$ python3 -q
>>> import numpy as np
>>> np.set_printoptions(suppress=True, linewidth=100)
>>> feats = np.load("a.npy")
>>> feats
array([[1. , 0. , 0. , 0. ],
       [0.5, 0.5, 0. , 0. ],
       [0. , 0. , 1. , 0. ],
       [0. , 0. , 0. , 1. ]])
>>> # rows sum to 1
>>> M2 = np.array([[2, 2], [-5, 6]])
>>> C = np.kron(M2, feats)
>>> C
array([[ 2. ,  0. ,  0. ,  0. ,  2. ,  0. ,  0. ,  0. ],
       [ 1. ,  1. ,  0. ,  0. ,  1. ,  1. ,  0. ,  0. ],
       [ 0. ,  0. ,  2. ,  0. ,  0. ,  0. ,  2. ,  0. ],
       [ 0. ,  0. ,  0. ,  2. ,  0. ,  0. ,  0. ,  2. ],
       [-5. , -0. , -0. , -0. ,  6. ,  0. ,  0. ,  0. ],
       [-2.5, -2.5, -0. , -0. ,  3. ,  3. ,  0. ,  0. ],
       [-0. , -0. , -5. , -0. ,  0. ,  0. ,  6. ,  0. ],
       [-0. , -0. , -0. , -5. ,  0. ,  0. ,  0. ,  6. ]])
>>> M2 = C / np.sqrt((C ** 2).mean(axis=1, keepdims=True))
>>> print(np.linalg.matrix_rank(M2) == np.linalg.matrix_rank(C))
True
>>> M2[7].round(1)
array([-0. , -0. , -0. , -1.8,  0. ,  0. ,  0. ,  2.2])
>>> np.round(C - C.mean(axis=1, keepdims=True), 1)
array([[ 1.5, -0.5, -0.5, -0.5,  1.5, -0.5, -0.5, -0.5],
       [ 0.5,  0.5, -0.5, -0.5,  0.5,  0.5, -0.5, -0.5],
       [-0.5, -0.5,  1.5, -0.5, -0.5, -0.5,  1.5, -0.5],
       [-0.5, -0.5, -0.5,  1.5, -0.5, -0.5, -0.5,  1.5],
       [-5.1, -0.1, -0.1, -0.1,  5.9, -0.1, -0.1, -0.1],
       [-2.6, -2.6, -0.1, -0.1,  2.9,  2.9, -0.1, -0.1],
       [-0.1, -0.1, -5.1, -0.1, -0.1, -0.1,  5.9, -0.1],
       [-0.1, -0.1, -0.1, -5.1, -0.1, -0.1, -0.1,  5.9]])
>>> np.linalg.matrix_rank(C - C.mean(axis=1, keepdims=True))
np.int64(7)
>>> x = np.array([0, 0, -3, -1])
>>> y = feats @ x
>>> coef, lr = np.zeros(4), 1 / np.linalg.norm(feats, 2) ** 2
>>> for i in range(8):
...     coef -= lr * feats.T @ (feats @ coef - y)
...     if i % 2 == 0: print(i, round(np.linalg.norm(feats @ coef - y), 1))
... 
0 0.7
2 0.0
4 0.0
6 0.0
>>> round(np.linalg.cond(feats), 1)
np.float64(2.6)
>>> coef.round(1)
array([ 0.,  0., -3., -1.])
>>> vals, evecs = np.linalg.eig(feats)
>>> print(feats @ evecs[:, 0] - vals[0] * evecs[:, 0])
[0. 0. 0. 0.]
>>> A = np.load("test11.npy")
>>> print(A)
[[-2  0  0  0  0  0]
 [-3  1  0  0  0  0]
 [ 0 -1  0  0  0  0]
 [ 0  0 -2  0  0  0]
 [ 0  0 -3  1  0  0]
 [ 0  0  0 -1  0  0]
 [ 0  0  0  0 -2  0]
 [ 0  0  0  0 -3  1]
 [ 0  0  0  0  0 -1]]
>>> ang = np.radians(180)
>>> r_ = np.eye(6)
>>> r_[1, 1] = r_[5, 5] = np.cos(ang)
>>> r_[1, 5], r_[5, 1] = -np.sin(ang), np.sin(ang)
>>> r_.round(1) + 0
array([[ 1.,  0.,  0.,  0.,  0.,  0.],
       [ 0., -1.,  0.,  0.,  0.,  0.],
       [ 0.,  0.,  1.,  0.,  0.,  0.],
       [ 0.,  0.,  0.,  1.,  0.,  0.],
       [ 0.,  0.,  0.,  0.,  1.,  0.],
       [ 0.,  0.,  0.,  0.,  0., -1.]])
>>> M2 = A @ r_.T
>>> round(float(np.linalg.det(r_)), 1), np.trace(r_)
(1.0, np.float64(2.0))
>>> np.round(np.linalg.svd(A, compute_uv=False), 1), np.round(np.linalg.svd(M2, compute_uv=False), 1)
(array([3.7, 3.7, 3.7, 1.1, 1.1, 1.1]), array([3.7, 3.7, 3.7, 1.1, 1.1, 1.1]))
>>> print(M2.round(1) + 0)
[[-2.  0.  0.  0.  0.  0.]
 [-3. -1.  0.  0.  0.  0.]
 [ 0.  1.  0.  0.  0.  0.]
 [ 0.  0. -2.  0.  0.  0.]
 [ 0.  0. -3.  1.  0.  0.]
 [ 0.  0.  0. -1.  0.  0.]
 [ 0.  0.  0.  0. -2.  0.]
 [ 0.  0.  0.  0. -3. -1.]
 [ 0.  0.  0.  0.  0.  1.]]
>>> M2 = A / np.linalg.norm(A, axis=1, keepdims=True)
>>> C2 = M2 @ M2.T
>>> (C2 - 2 * np.eye(9)).round(6).argmax(axis=1)
array([1, 0, 0, 4, 3, 0, 7, 6, 0])
>>> print(C2[4].round(1))
[ 0.   0.   0.   0.9  1.  -0.3  0.   0.   0. ]
>>> np.argwhere(np.triu(np.abs(C2) > 0.95, 1))
array([], shape=(0, 2), dtype=int64)
>>> rng = np.random.default_rng(56)
>>> ang = rng.uniform(0, 2 * np.pi, 27)
>>> O, _ = np.linalg.qr(np.array([[-1.6, 1.5], [1.1, -0.9], [-0.2, 0.2], [1.3, 1.0]]))
>>> mat = 5 * np.c_[np.cos(ang), np.sin(ang)] @ O.T
>>> mat.round(1) + 0
array([[-1.9,  0.9, -0.3, -4.5],
       [-3.1,  2.2, -0.4,  3.2],
       [-3.7,  2.5, -0.5,  2.3],
       [-1.9,  0.9, -0.3, -4.5],
       [ 2.6, -1.9,  0.3, -3.8],
       [ 2.1, -1.1,  0.3,  4.4],
       [ 1.2, -1. ,  0.1, -4.8],
       [ 4. , -2.5,  0.5,  1.5],
       [ 1.6, -1.3,  0.2, -4.6],
       [ 2.7, -1.5,  0.4,  4. ],
       [-2.9,  2.1, -0.4,  3.5],
       [ 1.5, -1.2,  0.2, -4.6],
       [-4.1,  2.6, -0.5, -0.9],
       [-2.2,  1.7, -0.3,  4.2],
       [-4. ,  2.4, -0.5, -1.7],
       [-3.6,  2.5, -0.5,  2.3],
       [ 4. , -2.4,  0.5,  1.7],
       [ 1.2, -0.5,  0.2,  4.8],
       [ 3.1, -1.8,  0.4,  3.4],
       [-1.7,  0.8, -0.2, -4.6],
       [ 3.8, -2.3,  0.5,  2.3],
       [ 2.4, -1.8,  0.3, -4. ],
       [ 4.2, -2.7,  0.5,  0.1],
       [ 1.8, -0.9,  0.3,  4.5],
       [ 1.1, -1. ,  0.1, -4.8],
       [-1.7,  0.8, -0.2, -4.6],
       [ 4.2, -2.7,  0.5,  0. ]])
>>> np.linalg.lstsq(mat[:-1].T, mat[-1])[2]
np.int32(2)
>>> print(np.round(np.trace(np.linalg.pinv(mat) @ mat), 1))
2.0
>>> np.round(mat @ np.linalg.pinv(mat) @ mat, 1) + 0
array([[-1.9,  0.9, -0.3, -4.5],
       [-3.1,  2.2, -0.4,  3.2],
       [-3.7,  2.5, -0.5,  2.3],
       [-1.9,  0.9, -0.3, -4.5],
       [ 2.6, -1.9,  0.3, -3.8],
       [ 2.1, -1.1,  0.3,  4.4],
       [ 1.2, -1. ,  0.1, -4.8],
       [ 4. , -2.5,  0.5,  1.5],
       [ 1.6, -1.3,  0.2, -4.6],
       [ 2.7, -1.5,  0.4,  4. ],
       [-2.9,  2.1, -0.4,  3.5],
       [ 1.5, -1.2,  0.2, -4.6],
       [-4.1,  2.6, -0.5, -0.9],
       [-2.2,  1.7, -0.3,  4.2],
       [-4. ,  2.4, -0.5, -1.7],
       [-3.6,  2.5, -0.5,  2.3],
       [ 4. , -2.4,  0.5,  1.7],
       [ 1.2, -0.5,  0.2,  4.8],
       [ 3.1, -1.8,  0.4,  3.4],
       [-1.7,  0.8, -0.2, -4.6],
       [ 3.8, -2.3,  0.5,  2.3],
       [ 2.4, -1.8,  0.3, -4. ],
       [ 4.2, -2.7,  0.5,  0.1],
       [ 1.8, -0.9,  0.3,  4.5],
       [ 1.1, -1. ,  0.1, -4.8],
       [-1.7,  0.8, -0.2, -4.6],
       [ 4.2, -2.7,  0.5,  0. ]])
>>> print(np.abs(np.diag(np.linalg.qr(mat)[1])) > 1e-9)
[ True  True False False]
>>> u, g = A[3], A[2]
>>> u @ u
np.int64(4)
>>> u @ g
np.int64(0)
>>> p = (u @ g) / (u @ u) * u
>>> np.linalg.matrix_rank(np.outer(u, g))
np.int64(1)
>>> np.outer(u, g)
array([[0, 0, 0, 0, 0, 0],
       [0, 0, 0, 0, 0, 0],
       [0, 2, 0, 0, 0, 0],
       [0, 0, 0, 0, 0, 0],
       [0, 0, 0, 0, 0, 0],
       [0, 0, 0, 0, 0, 0]])
>>> X = np.loadtxt("x.csv", delimiter=",")
>>> print(X)
[[  2.   2.   4.   2.  -2.]
 [  0.   6.   6.   2.  -6.]
 [ -5.   7.   9.   6.  -7.]
 [ -8.   7.  13.   1.  -7.]
 [-11.   5.  10.   1.  -9.]
 [-11.   7.   9.  -2.  -4.]
 [-14.  12.   6.   3.  -6.]
 [-14.  14.   6.   2.  -6.]
 [-18.  14.   5.   6.  -1.]
 [-14.  10.   1.   1.   1.]
 [-13.   7.   4.  -4.   1.]
 [-11.   3.   4.  -1.   2.]
 [-14.   1.   5.  -2.  -2.]
 [-10.   5.   6.   3.  -2.]
 [ -6.   4.   5.   3.   1.]
 [ -9.   0.  10.   8.  -2.]
 [ -7.  -5.   5.   5.  -4.]
 [-12.  -6.   1.   8.  -7.]
 [ -8.  -6.  -4.  10.  -4.]
 [ -5.  -7.  -3.  11.   1.]
 [ -4.  -9.  -7.  15.  -2.]
 [  1. -10. -12.  11.   3.]
 [ -4.  -8. -17.  15.   1.]
 [ -3.  -3. -21.  18.   1.]
 [  1.   0. -23.  18.   3.]
 [ -2.  -3. -28.  21.   7.]
 [  0.  -1. -29.  24.   8.]
 [  2.  -2. -30.  22.   7.]
 [  6.  -4. -28.  25.  10.]
 [  9.   1. -24.  21.   7.]]
>>> t3 = np.stack([X, 4 * X, X[::-1]])
>>> np.linalg.matrix_rank(t3.reshape(3, -1))
np.int64(2)
>>> M2 = np.c_[X[:, :3] @ np.array([[2, 0, 3], [3, 1, -1], [-1, -3, 3]]), np.array([-5, 2, -5, -9, 9, 1, -8, 3, 6, -3, -6, 4, 9, -6, 0, -2, 4, -3, -2, -1, -1, -4, 2, 3, -7, 4, 9, 9, 5, 6])]
>>> M2
array([[  6., -10.,  16.,  -5.],
       [ 12., -12.,  12.,   2.],
       [  2., -20.,   5.,  -5.],
       [ -8., -32.,   8.,  -9.],
       [-17., -25.,  -8.,   9.],
       [-10., -20., -13.,   1.],
       [  2.,  -6., -36.,  -8.],
       [  8.,  -4., -38.,   3.],
       [  1.,  -1., -53.,   6.],
       [  1.,   7., -49.,  -3.],
       [ -9.,  -5., -34.,  -6.],
       [-17.,  -9., -24.,   4.],
       [-30., -14., -28.,   9.],
       [-11., -13., -17.,  -6.],
       [ -5., -11.,  -7.,   0.],
       [-28., -30.,   3.,  -2.],
       [-34., -20.,  -1.,   4.],
       [-43.,  -9., -27.,  -3.],
       [-30.,   6., -30.,  -2.],
       [-28.,   2., -17.,  -1.],
       [-28.,  12., -24.,  -1.],
       [-16.,  26., -23.,  -4.],
       [-15.,  43., -55.,   2.],
       [  6.,  60., -69.,   3.],
       [ 25.,  69., -66.,  -7.],
       [ 15.,  81., -87.,   4.],
       [ 26.,  86., -86.,   9.],
       [ 28.,  88., -82.,   9.],
       [ 28.,  80., -62.,   5.],
       [ 45.,  73., -46.,   6.]])
>>> print(np.linalg.matrix_rank(M2))
4
>>> np.round(np.linalg.lstsq(X, M2[:, 0])[0], 1) + 0
array([ 2.,  3., -1.,  0.,  0.])
>>> np.linalg.matrix_rank(np.c_[X, M2])
np.int64(6)
>>> D = np.linalg.norm(X[:, None] - X[None], axis=-1)
>>> D.shape
(30, 30)
>>> np.flatnonzero(D[13] < D.mean() / 2)
array([ 1,  2,  3,  4,  5,  6,  7,  9, 10, 11, 12, 13, 14, 15, 16])
>>> np.linalg.matrix_rank(D ** 2)
np.int64(7)
>>> m1 = np.load("m.npy")
>>> m1
array([[-5, -2, -4],
       [ 0, -5, -5],
       [ 3, -1, -4],
       [-4, -2,  4],
       [-5,  3,  1]])
>>> u, g = m1[2], m1[1]
>>> u @ g
np.int64(25)
>>> p = (u @ g) / (u @ u) * u
>>> np.round(g - p, 1)
array([-2.9, -4. , -1.2])
>>> np.outer(u, g)
array([[  0, -15, -15],
       [  0,   5,   5],
       [  0,  20,  20]])
>>> p.round(1)
array([ 2.9, -1. , -3.8])
>>> P = m1 @ np.linalg.solve(m1.T @ m1, m1.T)
>>> np.round(np.diag(P), 1)
array([0.7, 0.6, 0.3, 0.8, 0.6])
>>> print(np.round((np.eye(5) - P) @ m1, 1) + 0)
[[0. 0. 0.]
 [0. 0. 0.]
 [0. 0. 0.]
 [0. 0. 0.]
 [0. 0. 0.]]
>>> np.round(np.linalg.eigvalsh(P), 1) + 0
array([0., 0., 1., 1., 1.])
>>> np.linalg.matrix_rank(np.eye(5) - P)
np.int64(2)
>>> P.round(1) + 0
array([[ 0.7,  0.3,  0. ,  0. ,  0.3],
       [ 0.3,  0.6,  0.2,  0.1, -0.3],
       [ 0. ,  0.2,  0.3, -0.4, -0.1],
       [ 0. ,  0.1, -0.4,  0.8, -0.1],
       [ 0.3, -0.3, -0.1, -0.1,  0.6]])
>>> np.round(P @ m1[:, 2], 1)
array([-4., -5., -4.,  4.,  1.])
>>> x = np.array([-3, 1, -1])
>>> y = m1 @ x
>>> np.round(np.linalg.pinv(m1) @ m1, 1) + 0
array([[1., 0., 0.],
       [0., 1., 0.],
       [0., 0., 1.]])
>>> np.round(np.linalg.solve(m1.T @ m1, m1.T @ y), 1)
array([-3.,  1., -1.])
>>> y = y + 0.1 * rng.normal(size=5)
>>> y.round(1)
array([17. ,  0.1, -5.9,  6. , 17. ])
>>> coef, *_ = np.linalg.lstsq(m1, y)
>>> round(np.linalg.norm(y - m1 @ coef), 1)
np.float64(0.1)
>>> print(coef.round())
[-3.  1. -1.]
>>> O, r_ = np.linalg.qr(m1)
>>> np.allclose(r_.T @ r_, m1.T @ m1)
True
>>> np.trace(O @ O.T)
np.float64(3.0)
>>> O.round(1)
array([[-0.6, -0.3, -0.5],
       [ 0. , -0.8, -0.2],
       [ 0.3, -0.2, -0.4],
       [-0.5, -0.3,  0.7],
       [-0.6,  0.5, -0.3]])
>>> r_.round(1) + 0
array([[ 8.7,  0. , -1.5],
       [ 0. ,  6.6,  4.9],
       [ 0. ,  0. ,  6.9]])
>>> W1 = np.array([[0, -1, 2, 0, 1, 1], [-1, 1, -2, -1, 0, 0], [1, 2, -2, 1, 2, 1]])
>>> coef = np.array([8, 6, -8, -5, 7, -8])
>>> act = np.maximum(m1 @ W1 + coef, 0)
>>> (act > 0).astype(int)
array([[1, 1, 0, 0, 0, 0],
       [1, 0, 1, 0, 0, 0],
       [1, 0, 1, 0, 1, 0],
       [1, 1, 0, 1, 1, 0],
       [1, 1, 0, 0, 1, 0]])
>>> np.linalg.matrix_rank(act)
np.int64(5)
>>> C = np.array([[3, 4, -1],
...     [4, -3, 4],
...     [0, 3, 4],
...     [-3, 5, 5],
...     [5, -1, -2],
...     [4, 4, 5]])
>>> (act @ C).round(6).argmax(axis=1)
array([0, 1, 1, 0, 0])
>>> print(W1 @ C)
[[  5  12   7]
 [  4 -18  -8]
 [ 22  -1   5]]
>>> arr = np.loadtxt("w.csv", delimiter=",")
>>> arr
array([[ -3.,  -3.,  -3.,  -3.,  -3.],
       [ -3.,  -6.,  -6.,  -6.,  -6.],
       [ -3.,  -6.,  -9.,  -9.,  -9.],
       [ -3.,  -6.,  -9., -12., -12.],
       [ -3.,  -6.,  -9., -12., -15.]])
>>> # symmetric
>>> vals, evecs = np.linalg.eigh(arr)
>>> np.round(np.linalg.svd(arr, compute_uv=False), 1)
array([37. ,  4.3,  1.7,  1.1,  0.8])
>>> np.round(np.linalg.eigvalsh(arr + -3 * np.eye(5)), 1)
array([-40. ,  -7.3,  -4.7,  -4.1,  -3.8])
>>> print(np.round(evecs @ np.diag(vals) @ evecs.T, 1))
[[ -3.  -3.  -3.  -3.  -3.]
 [ -3.  -6.  -6.  -6.  -6.]
 [ -3.  -6.  -9.  -9.  -9.]
 [ -3.  -6.  -9. -12. -12.]
 [ -3.  -6.  -9. -12. -15.]]
>>> vals.round(1)
array([-37. ,  -4.3,  -1.7,  -1.1,  -0.8])
>>> np.round(vals.sum(), 1), np.trace(arr)
(np.float64(-45.0), np.float64(-45.0))
>>> W0 = np.load("dump.npy")
>>> W0
array([[ 1,  1,  1,  1, -1, -1, -1, -1],
       [ 1, -1, -1,  1,  1, -1, -1,  1],
       [ 1,  1,  1,  1,  1,  1,  1,  1],
       [ 1, -1,  1, -1, -1,  1, -1,  1],
       [ 1, -1, -1,  1, -1,  1,  1, -1]])
>>> C2 = W0.T @ W0
>>> np.trace(C2), (W0 ** 2).sum()
(np.int64(40), np.int64(40))
>>> np.round(np.linalg.eigvalsh(C2)[::-1], 1) + 0
array([8., 8., 8., 8., 8., 0., 0., 0.])
>>> np.diag(C2)
array([5, 5, 5, 5, 5, 5, 5, 5])
>>> M2 = np.array([[2, -1],
...     [-2, 0],
...     [-2, -1],
...     [1, 2],
...     [-1, 1],
...     [1, -1],
...     [-2, 2],
...     [-2, 2]])
>>> np.linalg.matrix_rank(np.vstack([W0, M2.T]))
np.int64(7)
>>> np.einsum("ik,kj->ij", W0, M2)
array([[ 3, -4],
       [ 5,  4],
       [-5,  4],
       [ 3, -6],
       [ 9,  0]])
>>> M = np.load("layer11.npy")
>>> M
array([[ 2,  3,  4,  5],
       [ 6,  7,  8,  9],
       [10, 11, 12, 13]])
>>> np.abs(np.diag(np.linalg.qr(M)[1])) > 1e-9
array([ True,  True, False])
>>> np.round(np.trace(np.linalg.pinv(M) @ M), 1)
np.float64(2.0)
>>> print(np.linalg.lstsq(M[:-1].T, M[-1])[2])
2
>>> np.round(M @ np.linalg.pinv(M) @ M, 1)
array([[ 2.,  3.,  4.,  5.],
       [ 6.,  7.,  8.,  9.],
       [10., 11., 12., 13.]])
>>> np.allclose(M[:-1].T @ np.linalg.lstsq(M[:-1].T, M[-1])[0], M[-1])
True
>>> U, s, Vt = np.linalg.svd(M)
>>> evecs = Vt[:(s > 1e-8).sum()]
>>> x = M[1] + -3 * M[2] + rng.integers(2) * np.eye(4)[2]
>>> print(x)
[-24. -26. -28. -30.]
>>> np.allclose(evecs.T @ evecs @ x, x)
True
>>> np.round(np.linalg.norm(x - evecs.T @ evecs @ x), 1)
np.float64(0.0)
>>> np.round(evecs.T @ evecs, 1)
array([[ 0.7,  0.4,  0.1, -0.2],
       [ 0.4,  0.3,  0.2,  0.1],
       [ 0.1,  0.2,  0.3,  0.4],
       [-0.2,  0.1,  0.4,  0.7]])
>>> print(np.round(np.diag(evecs.T @ evecs), 1))
[0.7 0.3 0.3 0.7]
